In [1]: import numpy as np

In [2]: from numpy import linalg as LA

In [3]: np.set_printoptions(precision=3, suppress=True, linewidth=160)

In [4]: rd = lambda a: np.round(a, 3) + 0

In [5]: u = np.array([5, -5, 0, -2, -5, -4, -2, 3, 3, -2, 3, -2, 4])

In [6]: v = np.array([-5, -2, -4, -1, -1, -5, -4, 5, -5, 3])

In [7]: K = u[:, None] + v[None, :]

In [8]: K
Out[8]: 
array([[  0,   3,   1,   4,   4,   0,   1,  10,   0,   8],
       [-10,  -7,  -9,  -6,  -6, -10,  -9,   0, -10,  -2],
       [ -5,  -2,  -4,  -1,  -1,  -5,  -4,   5,  -5,   3],
       [ -7,  -4,  -6,  -3,  -3,  -7,  -6,   3,  -7,   1],
       [-10,  -7,  -9,  -6,  -6, -10,  -9,   0, -10,  -2],
       [ -9,  -6,  -8,  -5,  -5,  -9,  -8,   1,  -9,  -1],
       [ -7,  -4,  -6,  -3,  -3,  -7,  -6,   3,  -7,   1],
       [ -2,   1,  -1,   2,   2,  -2,  -1,   8,  -2,   6],
       [ -2,   1,  -1,   2,   2,  -2,  -1,   8,  -2,   6],
       [ -7,  -4,  -6,  -3,  -3,  -7,  -6,   3,  -7,   1],
       [ -2,   1,  -1,   2,   2,  -2,  -1,   8,  -2,   6],
       [ -7,  -4,  -6,  -3,  -3,  -7,  -6,   3,  -7,   1],
       [ -1,   2,   0,   3,   3,  -1,   0,   9,  -1,   7]])

In [9]: rd(K @ LA.pinv(K) @ K)
Out[9]: 
array([[  0.,   3.,   1.,   4.,   4.,   0.,   1.,  10.,   0.,   8.],
       [-10.,  -7.,  -9.,  -6.,  -6., -10.,  -9.,   0., -10.,  -2.],
       [ -5.,  -2.,  -4.,  -1.,  -1.,  -5.,  -4.,   5.,  -5.,   3.],
       [ -7.,  -4.,  -6.,  -3.,  -3.,  -7.,  -6.,   3.,  -7.,   1.],
       [-10.,  -7.,  -9.,  -6.,  -6., -10.,  -9.,   0., -10.,  -2.],
       [ -9.,  -6.,  -8.,  -5.,  -5.,  -9.,  -8.,   1.,  -9.,  -1.],
       [ -7.,  -4.,  -6.,  -3.,  -3.,  -7.,  -6.,   3.,  -7.,   1.],
       [ -2.,   1.,  -1.,   2.,   2.,  -2.,  -1.,   8.,  -2.,   6.],
       [ -2.,   1.,  -1.,   2.,   2.,  -2.,  -1.,   8.,  -2.,   6.],
       [ -7.,  -4.,  -6.,  -3.,  -3.,  -7.,  -6.,   3.,  -7.,   1.],
       [ -2.,   1.,  -1.,   2.,   2.,  -2.,  -1.,   8.,  -2.,   6.],
       [ -7.,  -4.,  -6.,  -3.,  -3.,  -7.,  -6.,   3.,  -7.,   1.],
       [ -1.,   2.,   0.,   3.,   3.,  -1.,   0.,   9.,  -1.,   7.]])

In [10]: np.unique(K.round(6), axis=0).shape
Out[10]: (7, 10)

In [11]: LA.lstsq(K[:-1].T, K[-1])[2]
Out[11]: np.int32(2)

In [12]: np.allclose(K[:-1].T @ LA.lstsq(K[:-1].T, K[-1])[0], K[-1])
Out[12]: True

In [13]: x0 = np.array([-7, 9, -4, 3, 9, -2, 6, 9, 7, -1])

In [14]: np.einsum("ij,j->i", K, x0)
Out[14]: array([ 159, -131,   14,  -44, -131, -102,  -44,  101,  101,  -44,  101,  -44,  130])

In [15]: np.sign((K @ x0).round(6))
Out[15]: array([ 1, -1,  1, -1, -1, -1, -1,  1,  1, -1,  1, -1,  1])

In [16]: LA.norm(K @ x0) <= LA.norm(K, 2) * LA.norm(x0) + 1e-9
Out[16]: np.True_

In [17]: (K * x0).sum(axis=1)
Out[17]: array([ 159, -131,   14,  -44, -131, -102,  -44,  101,  101,  -44,  101,  -44,  130])

In [18]: K @ (2 * x0)
Out[18]: array([ 318, -262,   28,  -88, -262, -204,  -88,  202,  202,  -88,  202,  -88,  260])

In [19]: other = K / LA.norm(K, axis=1, keepdims=True)

In [20]: cov = other @ other.T

In [21]: rd(LA.norm(other, axis=1))
Out[21]: array([1., 1., 1., 1., 1., 1., 1., 1., 1., 1., 1., 1., 1.])

In [22]: rd(cov[9])
Out[22]: array([-0.043,  0.967,  0.941,  1.   ,  0.967,  0.981,  1.   ,  0.378,  0.378,  1.   ,  0.378,  1.   ,  0.144])

In [23]: rd(np.degrees(np.arccos(np.clip(cov[9, 0], -1, 1))))
Out[23]: np.float64(92.456)

In [24]: mat = np.vander(np.arange(11) - 1, 4, increasing=True)

In [25]: mat
Out[25]: 
array([[  1,  -1,   1,  -1],
       [  1,   0,   0,   0],
       [  1,   1,   1,   1],
       [  1,   2,   4,   8],
       [  1,   3,   9,  27],
       [  1,   4,  16,  64],
       [  1,   5,  25, 125],
       [  1,   6,  36, 216],
       [  1,   7,  49, 343],
       [  1,   8,  64, 512],
       [  1,   9,  81, 729]])

In [26]: x0 = np.array([3, -2, 1, -2])

In [27]: target = mat @ x0

In [28]: b, lr = np.zeros(4), 1 / LA.norm(mat, 2) ** 2

In [29]: for i in range(30):
    ...:     b -= lr * mat.T @ (mat @ b - target)
    ...:     if i % 10 == 0: print(i, round(LA.norm(mat @ b - target), 3))
    ...: 
0 18.811
10 18.736
20 18.662

In [30]: rd(LA.cond(mat))
Out[30]: np.float64(568.988)

In [31]: rd(b)
Out[31]: array([-0.003, -0.026, -0.221, -1.874])
